% ipython --no-banner

In [1]: import numpy as np

In [2]: from numpy import linalg as LA

In [3]: np.set_printoptions(precision=1, suppress=True, linewidth=140, floatmode="fixed")

In [4]: out = np.array([[9, 0, 6], [2, 0, 3], [8, 9, 5]])

In [5]: K = np.triu(out)

In [6]: print(K)
[[9 0 6]
 [0 0 3]
 [0 0 5]]

In [7]: rng = np.random.default_rng(278)

In [8]: lab = rng.permutation(3)

In [9]: print(lab)
[2 0 1]

In [10]: out = K[lab][:, lab]

In [11]: print(round(LA.det(out), 1), np.round(LA.det(K[lab]), 1))
0.0 0.0

In [12]: print(np.sort(np.abs(LA.eigvals(out))))
[0.0 5.0 9.0]

In [13]: print(np.allclose(out, K))
False

In [14]: w1 = np.array([[-2, -3, -3], [3, 1, -3], [-3, 1, 3]])

In [15]: coef = np.array([1, 0, 0])

In [16]: act = np.maximum(K @ w1 + coef, 0)

In [17]: print((act > 0).astype(int))
[[0 0 0]
 [0 1 1]
 [0 1 1]]

In [18]: C = np.array([[7, 2], [1, 6], [9, 5]])

In [19]: print(w1 @ C)
[[-44 -37]
 [ -5  -3]
 [  7  15]]

In [20]: print([round(float(x), 1) for x in LA.svd(K, compute_uv=False)[:3]])
[11.4, 4.6, 0.0]

In [21]: hat = np.triu(np.array([[1, 0, 3], [1, 3, 1], [0, 0, 0]]), 1) + np.eye(3)

In [22]: out = hat @ K @ LA.inv(hat)

In [23]: print(LA.matrix_rank(out))
2

In [24]: print(out)
[[ 9.0  0.0 -6.0]
 [ 0.0  0.0  8.0]
 [ 0.0  0.0  5.0]]

In [25]: print(np.round(LA.det(out), 1))
0.0

In [26]: arr = np.load("x.npy")

In [27]: print(arr)
[[0.2 0.8 0.0]
 [0.6 0.3 0.1]
 [0.3 0.3 0.3]]

In [28]: Uu, sigma, VT = LA.svd(arr, full_matrices=False)

In [29]: print(np.cumsum(sigma ** 2) / np.sum(sigma ** 2))
[0.8 1.0 1.0]

In [30]: print(sigma)
[1.1 0.5 0.3]

In [31]: print(sigma / sigma[0])
[1.0 0.4 0.2]

In [32]: print(np.round(Uu.T @ Uu, 1) + 0)
[[1.0 0.0 0.0]
 [0.0 1.0 0.0]
 [0.0 0.0 1.0]]

In [33]: print(np.abs(VT[0]))
[0.6 0.8 0.2]

In [34]: print(np.round(Uu.T @ arr @ VT.T, 1) + 0)
[[1.1 0.0 0.0]
 [0.0 0.5 0.0]
 [0.0 0.0 0.3]]

In [35]: print(np.round(VT @ VT.T, 1) + 0)
[[1.0 0.0 0.0]
 [0.0 1.0 0.0]
 [0.0 0.0 1.0]]

In [36]: vals, V = LA.eig(arr)

In [37]: print(vals)
[ 1.0 -0.5  0.3]

In [38]: print(np.round(arr @ V[:, 0] - vals[0] * V[:, 0], 1) + 0)
[0.0 0.0 0.0]

In [39]: lab = rng.permutation(3)

In [40]: out = arr[:, lab] * rng.choice([-1, 1], 3)

In [41]: print(out)
[[ 0.8 -0.0  0.2]
 [ 0.3 -0.1  0.6]
 [ 0.3 -0.3  0.3]]

In [42]: Uu, _, VT = LA.svd(arr.T @ out)

In [43]: print(np.round(LA.lstsq(arr, out)[0], 1) + 0)
[[ 0.0  0.0  1.0]
 [ 1.0  0.0  0.0]
 [ 0.0 -1.0  0.0]]

In [44]: gram = arr.T @ arr

In [45]: print((arr @ arr.T).shape)
(3, 3)

In [46]: print(LA.matrix_rank(gram))
3

In [47]: print(np.diag(gram))
[0.6 0.8 0.1]

In [48]: Q, V = LA.qr(arr[:, :1])[0], LA.qr(arr[:, 1:])[0]

In [49]: sigma = LA.svd(Q.T @ V, compute_uv=False)

In [50]: print(np.degrees(np.arccos(sigma.clip(0, 1))))
[39.5]

In [51]: print(sigma)
[0.8]

In [52]: E = np.load("mat.npy")

In [53]: print(E)
[[-4  0  0]
 [ 0  1 -3]
 [ 0  5  2]]

In [54]: r0 = np.array([6, 7, 8])

In [55]: out = E + np.outer(r0, np.eye(3)[0])

In [56]: print(LA.matrix_rank(LA.inv(out) - LA.inv(E), tol=1e-8))
1

In [57]: print(out)
[[ 2.0  0.0  0.0]
 [ 7.0  1.0 -3.0]
 [ 8.0  5.0  2.0]]

In [58]: r0, r1 = E[1], E[2]

In [59]: print(r0 @ r0)
10

In [60]: print(r0 @ r1)
-1

In [61]: p = (r0 @ r1) / (r0 @ r0) * r0

In [62]: print(np.outer(r0, r1))
[[  0   0   0]
 [  0   5   2]
 [  0 -15  -6]]

In [63]: print(round(float(LA.norm(r0 + r1) ** 2 + LA.norm(r0 - r1) ** 2), 1))
78.0

In [64]: print(p)
[-0.0 -0.1  0.3]

In [65]: print(LA.matrix_rank(np.outer(r0, r1)))
1

In [66]: print((r1 - p) @ r0)
0.0

In [67]: print((LA.matrix_power((E != 0) + (E.T != 0) + np.eye(3), 3) > 0).astype(int))
[[1 0 0]
 [0 1 1]
 [0 1 1]]

In [68]: x = np.array([0, 2, 0])

In [69]: rhs = E @ x

In [70]: coef, lr = np.zeros(3), 1 / LA.norm(E, 2) ** 2

In [71]: for i in range(12):
    ...:     coef -= lr * E.T @ (E @ coef - rhs)
    ...:     if i % 2 == 0: print(i, round(LA.norm(E @ coef - rhs), 1))
    ...: 
0 1.7
2 0.7
4 0.3
6 0.1
8 0.1
10 0.0

In [72]: print(coef.round(1) + 0)
[0.0 2.0 0.0]

In [73]: print(round(float(LA.cond(E)), 1))
1.7
